$ python3 -q
>>> import numpy as np
>>> np.set_printoptions(suppress=True, linewidth=200)
>>> def rnd(a):
...     return np.round(a, 3) + 0
... 
>>> feats = np.load("data.npy")
>>> print(feats)
[[  3.599   4.817 -11.169 -12.301 -16.547   8.646]
 [-13.155   2.204   0.632 -10.714   7.071  12.324]
 [-11.34    1.979   0.108  -9.857   6.235  11.045]
 [-11.639   2.258   1.784  -9.577   7.697  10.722]
 [ -9.243   1.247  -0.782  -9.382   6.912  11.339]
 [  4.518   3.541 -10.431  -9.113 -16.263   6.797]
 [  4.396   4.832 -11.208 -11.279 -16.207   8.031]
 [  6.421   2.986 -10.315  -8.048 -16.347   7.656]
 [  3.142   2.925  -9.604  -9.403 -16.194   6.363]
 [  5.175   5.665  -9.547  -8.855 -18.03    7.655]
 [  5.      4.889  -9.377  -8.523 -16.755   6.436]
 [ -8.417   1.947   0.283  -8.768   5.832  12.002]
 [  5.764   3.091 -12.256  -9.276 -17.543   6.14 ]
 [  4.982   3.02  -10.28   -8.493 -16.162   5.651]
 [-13.694   1.491  -1.343  -8.95    8.241  10.765]
 [-12.509   1.037   0.274  -8.366   5.235  10.604]
 [  5.153   3.052  -9.88   -7.504 -13.751   6.402]]
>>> def softmax(z):
...     e = np.exp(z - z.max(axis=-1, keepdims=True))
...     return e / e.sum(axis=-1, keepdims=True)
... 
>>> rnd(softmax(10 * feats[6]))
array([0., 0., 0., 0., 0., 1.])
>>> S = feats @ feats.T / np.sqrt(6)
>>> rnd(softmax(S)[6] @ feats)
array([  3.6  ,   4.817, -11.169, -12.3  , -16.547,   8.645])
>>> Xs = feats - feats.mean(axis=0)
>>> vecs = np.linalg.svd(Xs)[2][:2]
>>> other = Xs - Xs @ vecs.T @ vecs
>>> rnd((Xs @ vecs.T).std(axis=0))
array([15.081,  1.509])
